$ python3 -q
>>> import numpy as np
>>> import numpy.linalg as la
>>> np.set_printoptions(suppress=True, linewidth=200)
>>> rnd = lambda a: np.round(a, 1) + 0
>>> J = np.loadtxt("run11.csv", delimiter=",")
>>> J
array([[ 0.,  4., -1.,  5.,  4.,  5.,  3.,  5.,  6.,  4.],
       [-4.,  0.,  0., -1.,  2., -1.,  4., -7., -7.,  1.],
       [ 1.,  0.,  0., -3.,  1., -2.,  2.,  5.,  6., -1.],
       [-5.,  1.,  3.,  0.,  3.,  1.,  8., -1.,  1.,  2.],
       [-4., -2., -1., -3.,  0.,  0., -4., -7., -2.,  3.],
       [-5.,  1.,  2., -1.,  0.,  0.,  6.,  0.,  4.,  1.],
       [-3., -4., -2., -8.,  4., -6.,  0.,  0.,  1.,  5.],
       [-5.,  7., -5.,  1.,  7.,  0.,  0.,  0.,  0., -9.],
       [-6.,  7., -6., -1.,  2., -4., -1.,  0.,  0., -2.],
       [-4., -1.,  1., -2., -3., -1., -5.,  9.,  2.,  0.]])
>>> # antisymmetric, zero diagonal
>>> x = np.array([-2, -1, 2, -2, 1, 0, -2, -1, 2, 2])
>>> rnd(la.svd(J, compute_uv=False))
array([19. , 19. , 15.4, 15.4,  8.3,  8.3,  5. ,  5. ,  0.6,  0.6])
>>> O = la.solve(np.eye(10) - J, np.eye(10) + J)
>>> rnd(O @ O.T)
array([[1., 0., 0., 0., 0., 0., 0., 0., 0., 0.],
       [0., 1., 0., 0., 0., 0., 0., 0., 0., 0.],
       [0., 0., 1., 0., 0., 0., 0., 0., 0., 0.],
       [0., 0., 0., 1., 0., 0., 0., 0., 0., 0.],
       [0., 0., 0., 0., 1., 0., 0., 0., 0., 0.],
       [0., 0., 0., 0., 0., 1., 0., 0., 0., 0.],
       [0., 0., 0., 0., 0., 0., 1., 0., 0., 0.],
       [0., 0., 0., 0., 0., 0., 0., 1., 0., 0.],
       [0., 0., 0., 0., 0., 0., 0., 0., 1., 0.],
       [0., 0., 0., 0., 0., 0., 0., 0., 0., 1.]])
>>> rnd(la.det(O))
np.float64(1.0)
>>> rng = np.random.default_rng(79)
>>> labels = rng.permutation(10)
>>> out = J[:, labels] * rng.choice([-1, 1], 10)
>>> out
array([[-4.,  0., -6.,  3., -5.,  5., -1.,  4.,  4.,  5.],
       [-1., -4.,  7.,  4.,  1., -7.,  0.,  2.,  0., -1.],
       [ 1.,  1., -6.,  2.,  2.,  5.,  0.,  1.,  0., -3.],
       [-2., -5., -1.,  8., -1., -1.,  3.,  3.,  1.,  0.],
       [-3., -4.,  2., -4., -0., -7., -1.,  0., -2., -3.],
       [-1., -5., -4.,  6., -0.,  0.,  2.,  0.,  1., -1.],
       [-5., -3., -1.,  0.,  6.,  0., -2.,  4., -4., -8.],
       [ 9., -5., -0.,  0., -0.,  0., -5.,  7.,  7.,  1.],
       [ 2., -6., -0., -1.,  4.,  0., -6.,  2.,  7., -1.],
       [-0., -4., -2., -5.,  1.,  9.,  1., -3., -1., -2.]])
>>> U, _, Vh = la.svd(J.T @ out)
>>> labels
array([9, 0, 8, 6, 5, 7, 2, 4, 1, 3])
>>> M = np.load("test5.npy")
>>> rnd(M)
array([[ 1.8, -0.1, -0.6, -0.3],
       [-0.1,  2.7, -0.8, -0.3],
       [-0.6, -0.8,  0.6, -0.2],
       [-0.3, -0.3, -0.2,  0.9]])
>>> rank = la.matrix_rank(M)
>>> rank
np.int64(3)
>>> N = la.svd(M)[2][rank:].T
>>> print([int(la.matrix_rank(M[:i])) for i in range(1, len(M) + 1)])
[1, 2, 3, 3]
>>> rnd(N @ N.T)
array([[0.1, 0.1, 0.3, 0.1],
       [0.1, 0.1, 0.2, 0.1],
       [0.3, 0.2, 0.7, 0.3],
       [0.1, 0.1, 0.3, 0.1]])
>>> rnd(N[:, 0] / N[np.abs(N[:, 0]).round(6).argmax(), 0])
array([0.5, 0.3, 1. , 0.5])
